$ python3 -q
>>> import numpy as np
>>> from numpy import linalg as LA
>>> np.set_printoptions(precision=2, suppress=True, linewidth=140, legacy="1.25")
>>> data = np.loadtxt("a.csv", delimiter=",")
>>> data
array([[-0.19, -1.44, -2.08, -1.42,  6.  ,  2.04,  0.43,  0.7 ],
       [-4.31,  1.09,  1.24,  4.26, -3.86, -3.72, -2.17,  0.12],
       [ 2.9 , -0.74,  2.27, -6.08, -2.22,  4.61,  2.69, -0.76],
       [-4.19,  3.17, -0.3 , -6.23, -4.17,  6.32, -2.29, -0.24],
       [ 0.72,  3.02,  1.49,  3.1 ,  1.44, -3.92, -0.38, -1.26],
       [ 2.9 ,  2.01,  1.82,  3.94, -6.16,  4.35, -0.7 , -0.03],
       [-2.91,  1.74,  0.18, -4.23, -5.68,  4.2 ,  2.46,  2.71],
       [ 1.17, -2.74, -0.86,  3.18,  3.01, -4.18,  5.96, -1.15],
       [ 4.95, -4.53,  0.14,  2.51,  6.75, -1.04,  6.41, -0.98]])
>>> vec = np.array([3, 1, 8, 1, 6, 6, 2, 0])
>>> target = data @ vec
>>> np.round(LA.pinv(data) @ data, 2) + 0
array([[1., 0., 0., 0., 0., 0., 0., 0.],
       [0., 1., 0., 0., 0., 0., 0., 0.],
       [0., 0., 1., 0., 0., 0., 0., 0.],
       [0., 0., 0., 1., 0., 0., 0., 0.],
       [0., 0., 0., 0., 1., 0., 0., 0.],
       [0., 0., 0., 0., 0., 1., 0., 0.],
       [0., 0., 0., 0., 0., 0., 1., 0.],
       [0., 0., 0., 0., 0., 0., 0., 1.]])
>>> target
array([ 29.03, -47.48,  39.76,  -9.71,   4.56,  16.95, -13.74,   1.97,  61.03])
>>> rng = np.random.default_rng(9618)
>>> target = target + 0.05 * rng.normal(size=9)
>>> target
array([ 29.08, -47.37,  39.7 ,  -9.72,   4.57,  16.95, -13.71,   1.9 ,  61.03])
>>> coef, *_ = LA.lstsq(data, target)
>>> coef.round()
array([3., 1., 8., 1., 6., 6., 2., 0.])
>>> [round(float(LA.norm(LA.solve(data.T @ data + lam * np.eye(8), data.T @ target))), 2) for lam in (0, 1, 10, 100)]
[12.33, 10.74, 7.74, 4.33]
>>> K = np.load("arr.npy")
>>> K
array([[ 3., -2.,  4.,  4.],
       [-2.,  0., -2., -2.],
       [ 4., -2.,  3.,  4.],
       [ 4., -2.,  4.,  3.]])
>>> evals, evecs = LA.eigh(K)
>>> vec = np.array([6, 2, -3, 6])
>>> LA.eigvalsh(K[1:, 1:])
array([-1., -1.,  8.])
>>> np.abs(K).sum(axis=1).max(), np.abs(evals).max()
(13.0, 12.0)
>>> evecs * np.abs(evals) @ evecs.T
array([[ 4.38, -1.69,  3.38,  3.38],
       [-1.69,  1.85, -1.69, -1.69],
       [ 3.38, -1.69,  4.38,  3.38],
       [ 3.38, -1.69,  3.38,  4.38]])
>>> (np.sign(evecs[:, -1].round(6)) == np.sign(evecs[0, -1].round(6))).astype(int)
array([1, 0, 1, 1])
>>> round(float(vec @ K @ vec / (vec @ vec)), 2), round(float(evals[0]), 2), evals[-1]
(2.01, -1.0, 12.0)
>>> round(np.log10(LA.cond(K)))
1
>>> [round(float(x), 2) for x in LA.svd(K, compute_uv=False)[:3]]
[12.0, 1.0, 1.0]
>>> np.abs(LA.svd(K)[2][-1])
array([0.83, 0.18, 0.37, 0.37])
>>> LA.cond(K) > 100
False
>>> feats = np.diag(np.array([0, 8, 8, 5, 7])) + 4 * np.eye(5, k=1) + 4 * np.eye(5, k=-1)
>>> feats
array([[0., 4., 0., 0., 0.],
       [4., 8., 4., 0., 0.],
       [0., 4., 8., 4., 0.],
       [0., 0., 4., 5., 4.],
       [0., 0., 0., 4., 7.]])
>>> evals, evecs = LA.eigh(feats)
>>> evals
array([-2.06,  0.39,  5.84,  9.98, 13.86])
>>> LA.svd(feats, compute_uv=False)
array([13.86,  9.98,  5.84,  2.06,  0.39])
>>> (evals > 1e-8).sum(), (evals < -1e-8).sum()
(4, 1)
>>> np.abs(evecs[:, -1]).round(6).argmax()
2
>>> np.round(evecs.T @ feats @ evecs, 2) + 0
array([[-2.06,  0.  ,  0.  ,  0.  ,  0.  ],
       [ 0.  ,  0.39,  0.  ,  0.  ,  0.  ],
       [ 0.  ,  0.  ,  5.84,  0.  ,  0.  ],
       [ 0.  ,  0.  ,  0.  ,  9.98,  0.  ],
       [ 0.  ,  0.  ,  0.  ,  0.  , 13.86]])
>>> np.round(evecs.T @ evecs, 2) + 0
array([[1., 0., 0., 0., 0.],
       [0., 1., 0., 0., 0.],
       [0., 0., 1., 0., 0.],
       [0., 0., 0., 1., 0.],
       [0., 0., 0., 0., 1.]])
>>> np.abs(evecs[:, -1])
array([0.16, 0.56, 0.66, 0.41, 0.24])
>>> round(LA.det(2 * feats), 2), np.round(LA.det(feats), 2)
(-20480.0, -640.0)
>>> np.kron(np.eye(2, dtype=int), feats)
array([[0., 4., 0., 0., 0., 0., 0., 0., 0., 0.],
       [4., 8., 4., 0., 0., 0., 0., 0., 0., 0.],
       [0., 4., 8., 4., 0., 0., 0., 0., 0., 0.],
       [0., 0., 4., 5., 4., 0., 0., 0., 0., 0.],
       [0., 0., 0., 4., 7., 0., 0., 0., 0., 0.],
       [0., 0., 0., 0., 0., 0., 4., 0., 0., 0.],
       [0., 0., 0., 0., 0., 4., 8., 4., 0., 0.],
       [0., 0., 0., 0., 0., 0., 4., 8., 4., 0.],
       [0., 0., 0., 0., 0., 0., 0., 4., 5., 4.],
       [0., 0., 0., 0., 0., 0., 0., 0., 4., 7.]])
>>> np.round(LA.det(feats.T), 2)
-640.0
>>> q, R = LA.qr(feats)
>>> np.allclose(R.T @ R, feats.T @ feats)
True
>>> round(float(np.trace(q @ q.T)), 2)
5.0
>>> q.shape, R.shape
((5, 5), (5, 5))
>>> np.round(q.T @ q, 2) + 0
array([[1., 0., 0., 0., 0.],
       [0., 1., 0., 0., 0.],
       [0., 0., 1., 0., 0.],
       [0., 0., 0., 1., 0.],
       [0., 0., 0., 0., 1.]])
>>> abs(R[0, 0]), np.round(LA.norm(feats[:, 0]), 2)
(4.0, 4.0)
>>> np.round(q @ R, 2) + 0
array([[0., 4., 0., 0., 0.],
       [4., 8., 4., 0., 0.],
       [0., 4., 8., 4., 0.],
       [0., 0., 4., 5., 4.],
       [0., 0., 0., 4., 7.]])
>>> q
array([[ 0.  ,  0.71,  0.58, -0.21, -0.35],
       [-1.  ,  0.  ,  0.  ,  0.  ,  0.  ],
       [-0.  ,  0.71, -0.58,  0.21,  0.35],
       [-0.  ,  0.  , -0.58, -0.43, -0.7 ],
       [-0.  ,  0.  , -0.  , -0.85,  0.52]])
>>> labels = rng.permutation(5)
>>> labels
array([1, 2, 3, 4, 0])
>>> A2 = feats[labels][:, labels]
>>> np.sort(np.abs(LA.eigvals(A2)))
array([ 0.39,  2.06,  5.84,  9.98, 13.86])
>>> np.allclose(A2, feats)
False
>>> A2 = feats / np.sqrt((feats ** 2).mean(axis=1, keepdims=True))
>>> A2[4]
array([0.  , 0.  , 0.  , 1.11, 1.94])
>>> feats - feats.mean(axis=1, keepdims=True)
array([[-0.8,  3.2, -0.8, -0.8, -0.8],
       [ 0.8,  4.8,  0.8, -3.2, -3.2],
       [-3.2,  0.8,  4.8,  0.8, -3.2],
       [-2.6, -2.6,  1.4,  2.4,  1.4],
       [-2.2, -2.2, -2.2,  1.8,  4.8]])
>>> LA.norm(A2, axis=1)
array([2.24, 2.24, 2.24, 2.24, 2.24])
>>> mat = np.load("mat.npy")
>>> mat
array([[ 2.,  0.,  0.,  0.,  0.],
       [ 0., -4., -3.,  3.,  0.],
       [ 0.,  2., -3., -4., -3.],
       [ 0.,  5.,  3.,  1.,  5.],
       [ 0.,  2., -5., -2., -1.]])
>>> (mat != 0).astype(int)
array([[1, 0, 0, 0, 0],
       [0, 1, 1, 1, 0],
       [0, 1, 1, 1, 1],
       [0, 1, 1, 1, 1],
       [0, 1, 1, 1, 1]])
>>> mat @ mat
array([[  4.,   0.,   0.,   0.,   0.],
       [  0.,  25.,  30.,   3.,  24.],
       [  0., -40.,   6.,  20.,  -8.],
       [  0.,   1., -46.,  -6.,  -9.],
       [  0., -30.,   8.,  26.,   6.]])
>>> (LA.matrix_power((mat != 0) + (mat.T != 0) + np.eye(5), 5) > 0).astype(int)
array([[1, 0, 0, 0, 0],
       [0, 1, 1, 1, 1],
       [0, 1, 1, 1, 1],
       [0, 1, 1, 1, 1],
       [0, 1, 1, 1, 1]])
>>> round(LA.det(mat), 2)
4.0
>>> A2 = data + rng.integers(-2, 3, (9, 6)) @ rng.integers(-2, 3, (6, 8))
>>> A2
array([[  1.81,  -5.44,  -2.08,  -6.42,   1.  ,   5.04,  -9.57,   2.7 ],
       [-16.31,  -7.91,   0.24,  -2.74,  -6.86,  -3.72,  -4.17,   1.12],
       [  5.9 ,  -1.74,   3.27,  -0.08,   1.78,   3.61,   6.69,  -0.76],
       [ -7.19,   6.17,   3.7 , -11.23,  -0.17,   6.32,  -2.29,  -9.24],
       [  4.72,   2.02,  -2.51,   7.1 ,  -5.56,   3.08,  -6.38,   6.74],
       [  2.9 ,  -0.99,   3.82,  -2.06,  -6.16,   1.35,  -4.7 ,  -2.03],
       [ -4.91,   1.74,   0.18, -14.23,   0.32,  -5.8 ,   6.46,  -7.29],
       [ -0.83,  -0.74,   0.14,   4.18,   6.01,  -1.18,   7.96,  -6.15],
       [  8.95,  -0.53,  11.14,   4.51,   6.75,  -3.04,   2.41,   2.02]])
>>> A2 - data
array([[  2.,  -4.,   0.,  -5.,  -5.,   3., -10.,   2.],
       [-12.,  -9.,  -1.,  -7.,  -3.,   0.,  -2.,   1.],
       [  3.,  -1.,   1.,   6.,   4.,  -1.,   4.,   0.],
       [ -3.,   3.,   4.,  -5.,   4.,   0.,   0.,  -9.],
       [  4.,  -1.,  -4.,   4.,  -7.,   7.,  -6.,   8.],
       [  0.,  -3.,   2.,  -6.,   0.,  -3.,  -4.,  -2.],
       [ -2.,   0.,   0., -10.,   6., -10.,   4., -10.],
       [ -2.,   2.,   1.,   1.,   3.,   3.,   2.,  -5.],
       [  4.,   4.,  11.,   2.,   0.,  -2.,  -4.,   3.]])
>>> np.abs(A2 - data).sum(axis=1)
array([31., 35., 20., 28., 41., 20., 42., 19., 30.])
>>> np.round(LA.svd(A2 - data, compute_uv=False), 2) + 0
array([27.28, 21.18, 15.21,  9.75,  9.43,  4.89,  0.  ,  0.  ])
>>> LA.matrix_rank(A2 - data, tol=1e-8)
6
>>> A2 = np.array([[5, 0, 5], [4, 0, 3]])
>>> Z = np.kron(A2, mat)
>>> Z
array([[ 10.,   0.,   0.,   0.,   0.,   0.,   0.,   0.,   0.,   0.,  10.,   0.,   0.,   0.,   0.],
       [  0., -20., -15.,  15.,   0.,   0.,  -0.,  -0.,   0.,   0.,   0., -20., -15.,  15.,   0.],
       [  0.,  10., -15., -20., -15.,   0.,   0.,  -0.,  -0.,  -0.,   0.,  10., -15., -20., -15.],
       [  0.,  25.,  15.,   5.,  25.,   0.,   0.,   0.,   0.,   0.,   0.,  25.,  15.,   5.,  25.],
       [  0.,  10., -25., -10.,  -5.,   0.,   0.,  -0.,  -0.,  -0.,   0.,  10., -25., -10.,  -5.],
       [  8.,   0.,   0.,   0.,   0.,   0.,   0.,   0.,   0.,   0.,   6.,   0.,   0.,   0.,   0.],
       [  0., -16., -12.,  12.,   0.,   0.,  -0.,  -0.,   0.,   0.,   0., -12.,  -9.,   9.,   0.],
       [  0.,   8., -12., -16., -12.,   0.,   0.,  -0.,  -0.,  -0.,   0.,   6.,  -9., -12.,  -9.],
       [  0.,  20.,  12.,   4.,  20.,   0.,   0.,   0.,   0.,   0.,   0.,  15.,   9.,   3.,  15.],
       [  0.,   8., -20.,  -8.,  -4.,   0.,   0.,  -0.,  -0.,  -0.,   0.,   6., -15.,  -6.,  -3.]])
>>> Z.shape
(10, 15)
>>> left, s, vt = LA.svd(mat)
>>> s
array([9.37, 7.78, 4.2 , 2.  , 0.01])
>>> A2 = left[:, :4] @ np.diag(s[:4]) @ vt[:4]
>>> np.round(LA.norm(mat - A2) / LA.norm(mat), 2)
0.0
>>> round(LA.norm(mat - A2, 2), 2), round(s[4], 2)
(0.01, 0.01)
>>> labels = rng.permutation(5)
>>> labels
array([1, 4, 3, 0, 2])
>>> A2 = mat[labels][:, labels]
>>> np.round(LA.det(A2), 2), round(LA.det(mat[labels]), 2)
(4.0, 4.0)
>>> np.sort(np.abs(LA.eigvals(A2)))
array([0.01, 2.  , 4.12, 7.41, 7.41])
>>> A2
array([[-4.,  0.,  3.,  0., -3.],
       [ 2., -1., -2.,  0., -5.],
       [ 5.,  5.,  1.,  0.,  3.],
       [ 0.,  0.,  0.,  2.,  0.],
       [ 2., -3., -4.,  0., -3.]])
>>> X = np.load("m.npy")
>>> X
array([[ 4.15, -0.8 ,  0.45, -2.33, -1.75],
       [-3.02,  2.22, -0.1 ,  1.02,  2.54],
       [-4.44,  2.48,  0.7 , -1.02,  0.25],
       [ 0.51, -0.62,  0.21,  3.19,  1.6 ],
       [ 2.  ,  3.89, -0.11,  0.23, -2.08],
       [ 0.08,  1.33, -0.45, -1.86,  1.48],
       [ 1.6 ,  0.43, -0.38,  1.44, -3.73],
       [ 3.82, -0.11, -2.45, -1.78,  2.86],
       [-1.38,  0.68,  2.89,  2.31,  2.12],
       [ 2.53, -2.38, -3.73, -0.71, -0.54],
       [-4.14,  4.86,  8.19,  3.1 , -2.86],
       [-4.57,  1.23, -0.29, -3.48, -1.46],
       [ 1.13,  1.82,  0.04, -2.34, -0.88],
       [ 1.72,  2.2 , -0.47,  1.75,  2.07],
       [ 3.96, -4.19, -1.22, -1.08, -5.05],
       [ 1.42, -0.82,  0.13,  1.29,  0.83],
       [-2.14,  4.56, -2.2 ,  0.2 ,  1.41],
       [ 1.83, -2.56, -1.49, -2.33,  0.47],
       [ 2.62, -2.6 ,  0.28, -0.52,  4.13],
       [-0.19,  0.82, -4.19, -2.2 , -0.94],
       [ 2.67,  0.22,  3.51, -2.68,  1.2 ],
       [ 0.39, -2.35,  3.07,  1.36,  0.4 ]])
>>> A2 = np.c_[X[:, :1] @ np.array([[3]]), np.array([3, 2, -5, -1, 5, 0, -1, -2, -4, 5, -5, -3, 1, 2, -5, 0, -5, 5, -3, 1, -5, -5])]
>>> A2
array([[ 12.45,   3.  ],
       [ -9.06,   2.  ],
       [-13.32,  -5.  ],
       [  1.53,  -1.  ],
       [  6.  ,   5.  ],
       [  0.24,   0.  ],
       [  4.8 ,  -1.  ],
       [ 11.46,  -2.  ],
       [ -4.14,  -4.  ],
       [  7.59,   5.  ],
       [-12.42,  -5.  ],
       [-13.71,  -3.  ],
       [  3.39,   1.  ],
       [  5.16,   2.  ],
       [ 11.88,  -5.  ],
       [  4.26,   0.  ],
       [ -6.42,  -5.  ],
       [  5.49,   5.  ],
       [  7.86,  -3.  ],
       [ -0.57,   1.  ],
       [  8.01,  -5.  ],
       [  1.17,  -5.  ]])
>>> np.round(LA.norm(A2 - X @ LA.lstsq(X, A2)[0], axis=0), 2) + 0
array([ 0.  , 14.27])
